$ python -q
>>> import numpy as np
>>> import numpy.linalg as la
>>> np.set_printoptions(suppress=True, linewidth=100)
>>> A = np.array([[0.0, -1.0, 1.0, 2.0],
...     [3.0, 0.0, -1.0, 0.0],
...     [-1.0, -3.0, -2.0, 2.0],
...     [0.0, 0.0, 0.0, 1.0]])
>>> round(float(la.det(A.T)), 3)
-16.0
>>> np.round(la.eigvals(A), 3)
array([ 0.613+2.141j,  0.613-2.141j, -3.227+0.j   ,  1.   +0.j   ])
>>> rng = np.random.default_rng(48)
>>> labels = rng.permutation(4)
>>> A2 = A[:, labels] * rng.choice([-1, 1], 4)
>>> print(A2)
[[ 2.  1.  0.  1.]
 [ 0. -1.  3. -0.]
 [ 2. -2. -1.  3.]
 [ 1.  0.  0. -0.]]
>>> U, _, Vt = la.svd(A.T @ A2)
>>> np.round(U @ Vt, 3) + 0
array([[ 0.,  0.,  1.,  0.],
       [ 0.,  0.,  0., -1.],
       [ 0.,  1.,  0.,  0.],
       [ 1.,  0.,  0.,  0.]])
>>> np.round(la.lstsq(A, A2)[0], 3) + 0
array([[ 0.,  0.,  1.,  0.],
       [ 0.,  0.,  0., -1.],
       [ 0.,  1.,  0.,  0.],
       [ 1.,  0.,  0.,  0.]])
>>> labels
array([3, 2, 0, 1])
>>> np.round(la.eigvals(A2), 3)
array([ 2.806+0.j   , -1.065+2.702j, -1.065-2.702j, -0.676+0.j   ])
>>> print(np.round(np.poly(A2), 3) + 0)
[  1.   0.   2. -22. -16.]
>>> round(float(la.eigvals(A2).sum().real), 3)
0.0
>>> np.einsum("ii->", A2)
np.float64(0.0)
>>> print(np.einsum("ij,ji->", A2, A2))
-4.0
>>> M = np.maximum(np.array([[3], [0], [0], [2], [3], [2], [3], [3], [3], [2], [2], [2], [0], [0]]) @ np.array([[0, -2, -1]]) + np.array([1, 2, 7]), 0)
>>> M
array([[1, 0, 4],
       [1, 2, 7],
       [1, 2, 7],
       [1, 0, 5],
       [1, 0, 4],
       [1, 0, 5],
       [1, 0, 4],
       [1, 0, 4],
       [1, 0, 4],
       [1, 0, 5],
       [1, 0, 5],
       [1, 0, 5],
       [1, 2, 7],
       [1, 2, 7]])
>>> A2 = M + rng.integers(-2, 3, (14, 2)) @ rng.integers(-2, 3, (2, 3))
>>> A2
array([[ 0, -1,  3],
       [ 0,  1,  6],
       [ 2,  3,  8],
       [ 3,  2,  7],
       [ 0, -1,  3],
       [ 0, -1,  4],
       [-2, -3,  1],
       [ 0, -1,  3],
       [ 0, -1,  3],
       [ 3,  2,  7],
       [-2, -3,  2],
       [-2, -3,  2],
       [ 2,  3,  8],
       [ 0,  1,  6]])
>>> np.abs(A2 - M).sum(axis=1)
array([3, 3, 3, 6, 3, 3, 9, 3, 3, 6, 9, 9, 3, 3])
>>> A2 - M
array([[-1, -1, -1],
       [-1, -1, -1],
       [ 1,  1,  1],
       [ 2,  2,  2],
       [-1, -1, -1],
       [-1, -1, -1],
       [-3, -3, -3],
       [-1, -1, -1],
       [-1, -1, -1],
       [ 2,  2,  2],
       [-3, -3, -3],
       [-3, -3, -3],
       [ 1,  1,  1],
       [-1, -1, -1]])
>>> arr = np.load("run14.npy")
>>> print(arr.round(3))
[[-5.764  0.186  8.17 ]
 [-7.432 -5.354 -4.012]
 [ 7.523  1.381 -6.442]
 [-0.692 -3.888 -9.187]
 [ 8.051  1.978 -5.592]
 [ 7.446  5.353  3.989]
 [ 1.168 -3.038 -9.456]
 [ 6.547  0.455 -7.545]
 [-0.479 -3.799 -9.238]
 [ 1.998 -2.608 -9.445]
 [-7.426 -1.28   6.574]
 [ 4.525  5.127  7.297]
 [ 1.123  4.064  9.068]
 [-5.035  0.729  8.609]
 [ 8.98   3.673 -2.423]
 [ 8.978  4.356 -0.645]]
>>> basis = arr[[4, 12]].astype(float)
>>> for _ in range(4):
...     labels = la.norm(arr[:, None] - basis, axis=-1).argmin(axis=1)
...     basis = np.array([arr[labels == j].mean(axis=0) for j in range(2)])
... 
>>> print(labels)
[1 0 0 0 0 1 0 0 0 0 1 1 1 1 0 0]
>>> print(np.round(basis[1] - basis[0], 3))
[-4.319  3.048 13.683]
>>> np.abs(basis[1] - basis[0]).argmax()
np.int64(2)
>>> W0 = np.load("sample6.npy")
>>> W0
array([[ 3,  4,  5,  6],
       [ 7,  8,  9, 10]])
>>> la.cond(W0) > 100
np.False_
>>> U, sv, Vt = la.svd(W0, full_matrices=False)
>>> np.round(np.cumsum(sv ** 2) / np.sum(sv ** 2), 3)
array([0.998, 1.   ])
>>> np.allclose(U * sv @ Vt, W0)
True
>>> (sv > 1e-8).sum()
np.int64(2)
>>> sv.round(3)
array([19.472,  0.919])
>>> np.abs(U[:, 0]).round(6).argmax()
np.int64(1)
>>> np.round(sv / sv[0], 3)
array([1.   , 0.047])
>>> print(np.round(np.abs(Vt[0]), 3))
[0.39  0.459 0.529 0.598]
>>> print(U.shape, sv.shape, Vt.shape)
(2, 2) (2,) (2, 4)
>>> basis = np.array([[-2, 2, 2], [-2, 1, -2], [1, -2, 2]])
>>> J = (rng.random((17, 3)) < 0.25) @ basis
>>> print(J)
[[ 0  0  0]
 [ 0  0  0]
 [-2  2  2]
 [-2  1 -2]
 [ 0  0  0]
 [ 1 -2  2]
 [ 0  0  0]
 [-1  0  4]
 [-2  1 -2]
 [-2  1 -2]
 [ 0  0  0]
 [ 1 -2  2]
 [-2  2  2]
 [ 0  0  0]
 [-1  0  4]
 [ 1 -2  2]
 [-2  1 -2]]
>>> vec = np.array([-1, 2, -1])
>>> target = J @ vec
>>> b, lr = np.zeros(3), 1 / la.norm(J, 2) ** 2
>>> for i in range(6):
...     b -= lr * J.T @ (J @ b - target)
...     if i % 1 == 0: print(i, round(la.norm(J @ b - target), 3))
... 
0 4.153
1 2.171
2 1.507
3 1.296
4 1.2
5 1.131
>>> np.round(la.cond(J), 3)
np.float64(4.338)
>>> hat = J @ la.solve(J.T @ J, J.T)
>>> la.matrix_rank(np.eye(17) - hat)
np.int64(14)
>>> np.round(hat @ J[:, 2], 3)
array([ 0.,  0.,  2., -2.,  0.,  2.,  0.,  4., -2., -2.,  0.,  2.,  2.,  0.,  4.,  2., -2.])
>>> print(np.trace(hat))
3.0
>>> np.round(np.diag(hat), 3)
array([0.   , 0.   , 0.312, 0.25 , 0.   , 0.25 , 0.   , 0.312, 0.25 , 0.25 , 0.   , 0.25 , 0.312,
       0.   , 0.312, 0.25 , 0.25 ])
>>> np.round(la.eigvalsh(hat), 3) + 0
array([0., 0., 0., 0., 0., 0., 0., 0., 0., 0., 0., 0., 0., 0., 1., 1., 1.])
>>> labels = J[:, 1] > np.median(J[:, 1])
>>> f = J[labels].mean(axis=0) - J[~labels].mean(axis=0)
>>> print(((J - J.mean(axis=0)) @ f > 0).astype(int))
[0 0 1 1 0 0 0 0 1 1 0 0 1 0 0 0 1]
>>> np.argsort(-np.abs(f).round(6), kind="stable")
array([0, 2, 1])
>>> f.round(3)
array([-2.091,  1.879, -1.939])
>>> A2 = np.c_[J[:, :2] @ np.array([[2, 0], [-3, 0]]), np.array([-2, -1, 1, 1, 3, -3, -3, 0, -3, -3, -2, -2, -1, 2, -1, -3, 0])]
>>> A2
array([[  0,   0,  -2],
       [  0,   0,  -1],
       [-10,   0,   1],
       [ -7,   0,   1],
       [  0,   0,   3],
       [  8,   0,  -3],
       [  0,   0,  -3],
       [ -2,   0,   0],
       [ -7,   0,  -3],
       [ -7,   0,  -3],
       [  0,   0,  -2],
       [  8,   0,  -2],
       [-10,   0,  -1],
       [  0,   0,   2],
       [ -2,   0,  -1],
       [  8,   0,  -3],
       [ -7,   0,   0]])
>>> np.round(la.lstsq(J, A2[:, 0])[0], 3) + 0
array([ 2., -3.,  0.])
>>> np.round(la.norm(A2 - J @ la.lstsq(J, A2)[0], axis=0), 3) + 0
array([0.   , 0.   , 7.102])
>>> np.round(la.norm(la.qr(J)[0].T @ A2, axis=0) ** 2 / ((A2 ** 2).sum(axis=0) + 1e-12), 3)
array([1.   , 0.   , 0.327])
>>> X = np.array([[4, -2, 1, -2], [-2, 0, -3, 2], [1, -3, -4, 0], [-2, 2, 0, -4]])
>>> O = X.astype(float).copy()
>>> for j in range(4):
...     O[:, j] -= O[:, :j] @ (O[:, :j].T @ O[:, j])
...     O[:, j] /= la.norm(O[:, j])
... 
>>> np.round(O.T @ O, 3) + 0
array([[1., 0., 0., 0.],
       [0., 1., 0., 0.],
       [0., 0., 1., 0.],
       [0., 0., 0., 1.]])
>>> ev, vecs = la.eigh(X)
>>> vec = np.array([2, 4, 0, 3])
>>> print(np.round(vecs * np.maximum(ev, 0) @ vecs.T, 3))
[[ 4.13  -2.173  1.024 -1.248]
 [-2.173  1.476 -0.708  0.739]
 [ 1.024 -0.708  0.34  -0.351]
 [-1.248  0.739 -0.351  0.397]]
>>> np.abs(X).sum(axis=1).max(), round(float(np.abs(ev).max()), 3)
(np.int64(9), 6.173)
>>> [round(float(la.det(X[:i, :i])), 2) + 0 for i in range(1, 5)]
[4.0, -4.0, -8.0, 48.0]
>>> round(float(la.eigvalsh(X).min()), 3)
-6.173
>>> labels = rng.permutation(4)
>>> print(labels)
[2 1 0 3]
>>> A2 = X[labels][:, labels]
>>> print(np.allclose(A2, X))
False
>>> np.round(np.sort(np.abs(la.eigvals(A2))), 3)
array([0.309, 4.17 , 6.034, 6.173])
>>> np.diag(A2)
array([-4,  0,  4, -4])
>>> np.trace(A2)
np.int64(-4)
>>> round(float(la.det(A2)), 3), round(la.det(X[labels]), 3)
(48.0, np.float64(-48.0))
>>> F = np.load("mat.npy")
>>> F
array([[ 1, -2,  4],
       [ 1, -1,  1],
       [ 1,  0,  0]])
>>> O, R = la.qr(F)
>>> R.round(3)
array([[-1.732,  1.732, -2.887],
       [ 0.   , -1.414,  2.828],
       [ 0.   ,  0.   ,  0.816]])
>>> print(O.shape, R.shape)
(3, 3) (3, 3)
>>> round(abs(R[0, 0]), 3), round(float(la.norm(F[:, 0])), 3)
(np.float64(1.732), 1.732)
>>> labels = rng.permutation(3)
>>> labels
array([2, 0, 1])
>>> A2 = R[labels][:, labels]
>>> A2.round(3)
array([[ 0.816,  0.   ,  0.   ],
       [-2.887, -1.732,  1.732],
       [ 2.828,  0.   , -1.414]])
>>> round(la.eigvals(F).sum().real, 3)
np.float64(0.0)
>>> np.round(np.poly(F), 3) + 0
array([ 1.,  0., -3., -2.])
>>> np.round(la.det(2 * F), 3), round(la.det(F), 3)
(np.float64(16.0), np.float64(2.0))
>>> print(round(float(la.det(F[::-1])), 3))
-2.0
>>> np.einsum("ii->", F)
np.int64(0)
>>> np.einsum("ij,ji->", F, F)
np.int64(6)
>>> feats = np.load("w.npy")
>>> feats
array([[27.,  5., 20.],
       [ 5.,  3.,  4.],
       [20.,  4., 18.]])
>>> A2 = la.inv(feats)
>>> print(np.round(la.det(feats) * la.det(A2), 3))
1.0
>>> np.allclose(A2, feats.T)
False
>>> A2.round(3)
array([[ 0.216, -0.057, -0.227],
       [-0.057,  0.489, -0.045],
       [-0.227, -0.045,  0.318]])
>>> np.round(la.det(feats) * A2, 3)
array([[ 38., -10., -40.],
       [-10.,  86.,  -8.],
       [-40.,  -8.,  56.]])
>>> print((np.abs(A2) > 1e-9).astype(int))
[[1 1 1]
 [1 1 1]
 [1 1 1]]
>>> ev, vecs = la.eigh(feats)
>>> np.unique(ev.round(6) + 0, return_counts=True)[1]
array([2, 1])
>>> print(np.round(vecs.T @ vecs, 3) + 0)
[[1. 0. 0.]
 [0. 1. 0.]
 [0. 0. 1.]]
>>> print(np.round(la.eigvalsh(feats + -1 * np.eye(3)), 3))
[ 1.  1. 43.]
>>> (ev > 1e-8).sum(), (ev < -1e-8).sum()
(np.int64(3), np.int64(0))
>>> print(np.round(vecs @ np.diag(ev) @ vecs.T, 3))
[[27.  5. 20.]
 [ 5.  3.  4.]
 [20.  4. 18.]]
